$ python3 -q
>>> import numpy as np
>>> from numpy import linalg as LA
>>> np.set_printoptions(suppress=True, linewidth=100)
>>> J = np.load("data.npy")
>>> J
array([[ 0.17, -3.28, -0.93,  2.21, -0.82,  0.16, -0.45, -3.6 , -4.39, -0.95],
       [-0.3 ,  3.3 ,  0.61, -2.22,  0.67, -0.22,  0.45,  3.71,  4.24,  1.07],
       [-3.38,  0.78, -2.63,  0.36,  4.05,  1.37, -3.41, -0.62, -1.83, -0.15],
       [-0.95,  1.27, -0.45, -0.63,  1.76,  0.33, -0.9 ,  0.84,  0.98,  0.31],
       [ 2.45, -2.86,  1.24,  1.25, -3.09, -0.9 ,  1.79, -1.95, -1.84, -0.44],
       [-1.03, -1.95, -1.46,  1.58,  0.81,  0.52, -1.48, -2.75, -3.58, -0.67],
       [-2.22,  0.95, -1.62, -0.12,  2.98,  0.82, -2.12,  0.17, -0.43,  0.2 ],
       [ 3.6 , -2.34,  2.17,  0.68, -4.31, -1.25,  3.05, -1.2 , -0.6 , -0.42],
       [-0.96, -0.16, -1.09,  0.54,  1.26,  0.43, -1.18, -0.76, -1.34, -0.29],
       [-0.06,  1.64,  0.47, -1.05,  0.12, -0.2 ,  0.19,  1.61,  2.28,  0.46],
       [ 2.26,  0.67,  2.23, -0.9 , -2.28, -1.07,  2.3 ,  1.69,  2.36,  0.56],
       [ 2.22,  0.57,  2.  , -0.86, -2.43, -0.87,  2.53,  1.59,  2.71,  0.64]])
>>> left, sig, Vh = LA.svd(J)
>>> np.argmax(sig[:-1] / (sig[1:] + 1e-6)) + 1
np.int64(2)
>>> Y = left[:, :2] @ np.diag(sig[:2]) @ Vh[:2]
>>> LA.matrix_rank(Y)
np.int64(2)
>>> print(round(float(LA.norm(J - Y, 2)), 2), round(sig[2], 2))
0.56 0.56
>>> rng = np.random.default_rng(39)
>>> Y = J + rng.integers(-2, 3, (12, 2)) @ rng.integers(-2, 3, (2, 10))
>>> Y.round(2)
array([[-1.83, -5.28,  1.07,  0.21, -2.82, -1.84,  3.55, -3.6 , -8.39, -0.95],
       [ 0.7 ,  4.3 , -0.39, -1.22,  1.67,  0.78, -1.55,  3.71,  6.24,  1.07],
       [-2.38, -4.22, -1.63, -2.64,  5.05,  4.37,  2.59, -4.62, -5.83,  1.85],
       [ 1.05,  0.27, -1.45, -0.63,  3.76,  3.33, -0.9 , -1.16,  1.98,  1.31],
       [ 1.45, -3.86,  2.24,  0.25, -4.09, -1.9 ,  3.79, -1.95, -3.84, -0.44],
       [-1.03,  1.05, -2.46,  3.58,  0.81, -0.48, -5.48, -0.75, -0.58, -1.67],
       [-2.22, -5.05,  0.38, -4.12,  2.98,  2.82,  5.88, -3.83, -6.43,  2.2 ],
       [ 2.6 , -6.34,  4.17, -2.32, -5.31, -1.25,  9.05, -3.2 , -5.6 ,  0.58],
       [-3.96,  2.84, -0.09,  1.54, -1.74, -4.57, -3.18,  3.24, -1.34, -2.29],
       [-1.06,  3.64,  0.47, -0.05, -0.88, -2.2 , -1.81,  3.61,  3.28, -0.54],
       [ 2.26,  3.67,  1.23,  1.1 , -2.28, -2.07, -1.7 ,  3.69,  5.36, -0.44],
       [ 1.22,  2.57,  2.  ,  0.14, -3.43, -2.87,  0.53,  3.59,  3.71, -0.36]])
>>> np.abs(Y - J).sum(axis=1)
array([20., 10., 30., 13., 10., 17., 34., 25., 24., 13., 17., 13.])
>>> np.round(Y - J, 2)
array([[-2., -2.,  2., -2., -2., -2.,  4.,  0., -4.,  0.],
       [ 1.,  1., -1.,  1.,  1.,  1., -2.,  0.,  2.,  0.],
       [ 1., -5.,  1., -3.,  1.,  3.,  6., -4., -4.,  2.],
       [ 2., -1., -1.,  0.,  2.,  3.,  0., -2.,  1.,  1.],
       [-1., -1.,  1., -1., -1., -1.,  2.,  0., -2.,  0.],
       [ 0.,  3., -1.,  2.,  0., -1., -4.,  2.,  3., -1.],
       [ 0., -6.,  2., -4.,  0.,  2.,  8., -4., -6.,  2.],
       [-1., -4.,  2., -3., -1.,  0.,  6., -2., -5.,  1.],
       [-3.,  3.,  1.,  1., -3., -5., -2.,  4.,  0., -2.],
       [-1.,  2.,  0.,  1., -1., -2., -2.,  2.,  1., -1.],
       [ 0.,  3., -1.,  2.,  0., -1., -4.,  2.,  3., -1.],
       [-1.,  2.,  0.,  1., -1., -2., -2.,  2.,  1., -1.]])
>>> LA.matrix_rank(Y - J, tol=1e-8)
np.int64(2)
>>> A = np.array([[12, -45, 27, 45],
...     [8, -27, 15, 27],
...     [-12, 0, 18, 0],
...     [-16, 45, -21, -45],
...     [2, 15, -18, -15],
...     [-18, 33, -6, -33],
...     [-8, -6, 18, 6],
...     [4, 15, -21, -15],
...     [-18, 9, 18, -9],
...     [8, -21, 9, 21],
...     [14, -36, 15, 36]])
>>> r0, g = A[7], A[3]
>>> r0 @ r0
np.int64(907)
>>> pr = (r0 @ g) / (r0 @ r0) * r0
>>> LA.matrix_rank(np.outer(r0, g))
np.int64(1)
>>> proj = J @ LA.solve(J.T @ J, J.T)
>>> np.round(LA.eigvalsh(proj), 2) + 0
array([0., 0., 1., 1., 1., 1., 1., 1., 1., 1., 1., 1.])
>>> print(np.allclose(proj @ proj, proj))
True
>>> left, sig, Vh = LA.svd(A)
>>> print(np.argmax(sig[:-1] / (sig[1:] + 1e-6)) + 1)
2
>>> Y = left[:, :2] @ np.diag(sig[:2]) @ Vh[:2]
>>> np.round(LA.norm(A - Y) / LA.norm(A), 2)
np.float64(0.0)
>>> LA.matrix_rank(A, rtol=0.05)
np.int64(2)
>>> M = np.minimum.outer(np.arange(1, 10), np.arange(1, 10)) * 4
>>> M
array([[ 4,  4,  4,  4,  4,  4,  4,  4,  4],
       [ 4,  8,  8,  8,  8,  8,  8,  8,  8],
       [ 4,  8, 12, 12, 12, 12, 12, 12, 12],
       [ 4,  8, 12, 16, 16, 16, 16, 16, 16],
       [ 4,  8, 12, 16, 20, 20, 20, 20, 20],
       [ 4,  8, 12, 16, 20, 24, 24, 24, 24],
       [ 4,  8, 12, 16, 20, 24, 28, 28, 28],
       [ 4,  8, 12, 16, 20, 24, 28, 32, 32],
       [ 4,  8, 12, 16, 20, 24, 28, 32, 36]])
>>> Y = M / np.sqrt((M ** 2).mean(axis=1, keepdims=True))
>>> np.round(LA.norm(Y, axis=1), 2)
array([3., 3., 3., 3., 3., 3., 3., 3., 3.])
>>> Y[0]
array([1., 1., 1., 1., 1., 1., 1., 1., 1.])
>>> X = np.load("out4.npy")
>>> print(X)
[[ -6  -9   2   6  -4  -5   6  -2   8]
 [ -8 -11   0   4  -6  -7   4  -4   6]
 [ -5  -8   3   7  -3  -4   7  -1   9]
 [ -8 -11   0   4  -6  -7   4  -4   6]
 [ -4  -7   4   8  -2  -3   8   0  10]
 [ -7 -10   1   5  -5  -6   5  -3   7]
 [ -6  -9   2   6  -4  -5   6  -2   8]
 [ -7 -10   1   5  -5  -6   5  -3   7]
 [ -4  -7   4   8  -2  -3   8   0  10]
 [ -4  -7   4   8  -2  -3   8   0  10]]
>>> w1 = np.array([[-1, -2, -1, -3, 5],
...     [5, 5, -3, 1, 0],
...     [-3, -5, -3, -5, 0],
...     [3, -4, 1, -5, -1],
...     [3, -5, 1, -4, -3],
...     [-1, 0, -1, -4, -4],
...     [-2, -5, 0, -5, 1],
...     [3, -3, -3, 3, -3],
...     [-4, -4, 2, -5, -5]])
>>> beta = np.array([-1, -1, 0, -2, -2])
>>> hid = np.maximum(X @ w1 + beta, 0)
>>> (hid > 0).mean(axis=0)
array([0., 0., 1., 0., 0.])
>>> (hid > 0).astype(int)
array([[0, 0, 1, 0, 0],
       [0, 0, 1, 0, 0],
       [0, 0, 1, 0, 0],
       [0, 0, 1, 0, 0],
       [0, 0, 1, 0, 0],
       [0, 0, 1, 0, 0],
       [0, 0, 1, 0, 0],
       [0, 0, 1, 0, 0],
       [0, 0, 1, 0, 0],
       [0, 0, 1, 0, 0]])
>>> hid
array([[ 0,  0, 56,  0,  0],
       [ 0,  0, 70,  0,  0],
       [ 0,  0, 49,  0,  0],
       [ 0,  0, 70,  0,  0],
       [ 0,  0, 42,  0,  0],
       [ 0,  0, 63,  0,  0],
       [ 0,  0, 56,  0,  0],
       [ 0,  0, 63,  0,  0],
       [ 0,  0, 42,  0,  0],
       [ 0,  0, 42,  0,  0]])
>>> Z = np.array([[3, 1], [0, 0], [0, 1], [3, 2], [0, 0]])
>>> w1 @ Z
array([[-12,  -8],
       [ 18,   4],
       [-24, -16],
       [ -6,  -6],
       [ -3,  -4],
       [-15, -10],
       [-21, -12],
       [ 18,   6],
       [-27, -12]])
>>> r0, g = X[5], X[2]
>>> r0 @ g
np.int64(293)
>>> pr = (r0 @ g) / (r0 @ r0) * r0
>>> np.outer(r0, g)
array([[ 35,  56, -21, -49,  21,  28, -49,   7, -63],
       [ 50,  80, -30, -70,  30,  40, -70,  10, -90],
       [ -5,  -8,   3,   7,  -3,  -4,   7,  -1,   9],
       [-25, -40,  15,  35, -15, -20,  35,  -5,  45],
       [ 25,  40, -15, -35,  15,  20, -35,   5, -45],
       [ 30,  48, -18, -42,  18,  24, -42,   6, -54],
       [-25, -40,  15,  35, -15, -20,  35,  -5,  45],
       [ 15,  24,  -9, -21,   9,  12, -21,   3, -27],
       [-35, -56,  21,  49, -21, -28,  49,  -7,  63]])
>>> np.round(g - pr, 2)
array([1.43, 1.18, 2.08, 2.41, 1.59, 1.51, 2.41, 1.76, 2.57])
>>> def softmax(z):
...     e = np.exp(z - z.max(axis=-1, keepdims=True))
...     return e / e.sum(axis=-1, keepdims=True)
... 
>>> np.round(softmax(X[4] + 5), 2) + 0
array([0.  , 0.  , 0.  , 0.11, 0.  , 0.  , 0.11, 0.  , 0.79])
>>> np.round(softmax(10 * X[4]), 2) + 0
array([0., 0., 0., 0., 0., 0., 0., 0., 1.])
>>> np.round(softmax(X[4]), 2) + 0
array([0.  , 0.  , 0.  , 0.11, 0.  , 0.  , 0.11, 0.  , 0.79])
>>> scores = X @ X.T / np.sqrt(9)
>>> np.round(softmax(scores), 2) + 0
array([[0.03, 0.37, 0.01, 0.37, 0.  , 0.1 , 0.03, 0.1 , 0.  , 0.  ],
       [0.  , 0.5 , 0.  , 0.5 , 0.  , 0.  , 0.  , 0.  , 0.  , 0.  ],
       [0.01, 0.  , 0.06, 0.  , 0.31, 0.  , 0.01, 0.  , 0.31, 0.31],
       [0.  , 0.5 , 0.  , 0.5 , 0.  , 0.  , 0.  , 0.  , 0.  , 0.  ],
       [0.  , 0.  , 0.  , 0.  , 0.33, 0.  , 0.  , 0.  , 0.33, 0.33],
       [0.  , 0.49, 0.  , 0.49, 0.  , 0.01, 0.  , 0.01, 0.  , 0.  ],
       [0.03, 0.37, 0.01, 0.37, 0.  , 0.1 , 0.03, 0.1 , 0.  , 0.  ],
       [0.  , 0.49, 0.  , 0.49, 0.  , 0.01, 0.  , 0.01, 0.  , 0.  ],
       [0.  , 0.  , 0.  , 0.  , 0.33, 0.  , 0.  , 0.  , 0.33, 0.33],
       [0.  , 0.  , 0.  , 0.  , 0.33, 0.  , 0.  , 0.  , 0.33, 0.33]])
>>> np.round(softmax(scores)[4] @ X, 2) + 0
array([-4., -7.,  4.,  8., -2., -3.,  8.,  0., 10.])
